>>> import numpy as np
>>> np.set_printoptions(precision=2, suppress=True, linewidth=160, legacy="1.25")
>>> arr = np.load("out18.npy")
>>> print(arr)
[[ 91.03  90.74  19.97 -10.67 -69.51  -9.62]
 [ 91.42  89.05  20.43 -10.7  -69.61 -11.16]
 [ 90.14  89.57  19.4   -8.18 -69.19  -9.59]
 [ 89.32  89.35  19.64  -8.23 -70.02 -11.06]
 [ 89.81  89.1   18.66 -11.58 -70.47 -10.11]
 [ 89.83  90.46  20.11 -11.38 -70.09  -9.02]
 [ 89.56  90.72  20.73 -10.92 -70.95  -8.68]
 [ 88.61  88.81  21.   -10.2  -69.72 -10.02]
 [ 89.03  88.29  20.34  -7.74 -70.7  -12.03]
 [ 90.52  90.24  21.06 -10.32 -69.87  -9.98]]
>>> A2 = arr / np.linalg.norm(arr, axis=1, keepdims=True)
>>> gram = A2 @ A2.T
>>> print((gram - 2 * np.eye(10)).round(6).argmax(axis=1))
[9 9 3 8 5 6 5 9 3 7]
>>> print(np.round(np.degrees(np.arccos(np.clip(gram[7, 9], -1, 1))), 2))
0.43
>>> print(gram)
[[1. 1. 1. 1. 1. 1. 1. 1. 1. 1.]
 [1. 1. 1. 1. 1. 1. 1. 1. 1. 1.]
 [1. 1. 1. 1. 1. 1. 1. 1. 1. 1.]
 [1. 1. 1. 1. 1. 1. 1. 1. 1. 1.]
 [1. 1. 1. 1. 1. 1. 1. 1. 1. 1.]
 [1. 1. 1. 1. 1. 1. 1. 1. 1. 1.]
 [1. 1. 1. 1. 1. 1. 1. 1. 1. 1.]
 [1. 1. 1. 1. 1. 1. 1. 1. 1. 1.]
 [1. 1. 1. 1. 1. 1. 1. 1. 1. 1.]
 [1. 1. 1. 1. 1. 1. 1. 1. 1. 1.]]
>>> print(np.argwhere(np.triu(np.abs(gram) > 0.95, 1)))
[[0 1]
 [0 2]
 [0 3]
 [0 4]
 [0 5]
 [0 6]
 [0 7]
 [0 8]
 [0 9]
 [1 2]
 [1 3]
 [1 4]
 [1 5]
 [1 6]
 [1 7]
 [1 8]
 [1 9]
 [2 3]
 [2 4]
 [2 5]
 [2 6]
 [2 7]
 [2 8]
 [2 9]
 [3 4]
 [3 5]
 [3 6]
 [3 7]
 [3 8]
 [3 9]
 [4 5]
 [4 6]
 [4 7]
 [4 8]
 [4 9]
 [5 6]
 [5 7]
 [5 8]
 [5 9]
 [6 7]
 [6 8]
 [6 9]
 [7 8]
 [7 9]
 [8 9]]
>>> print((np.abs(gram) > 0.9).astype(int))
[[1 1 1 1 1 1 1 1 1 1]
 [1 1 1 1 1 1 1 1 1 1]
 [1 1 1 1 1 1 1 1 1 1]
 [1 1 1 1 1 1 1 1 1 1]
 [1 1 1 1 1 1 1 1 1 1]
 [1 1 1 1 1 1 1 1 1 1]
 [1 1 1 1 1 1 1 1 1 1]
 [1 1 1 1 1 1 1 1 1 1]
 [1 1 1 1 1 1 1 1 1 1]
 [1 1 1 1 1 1 1 1 1 1]]
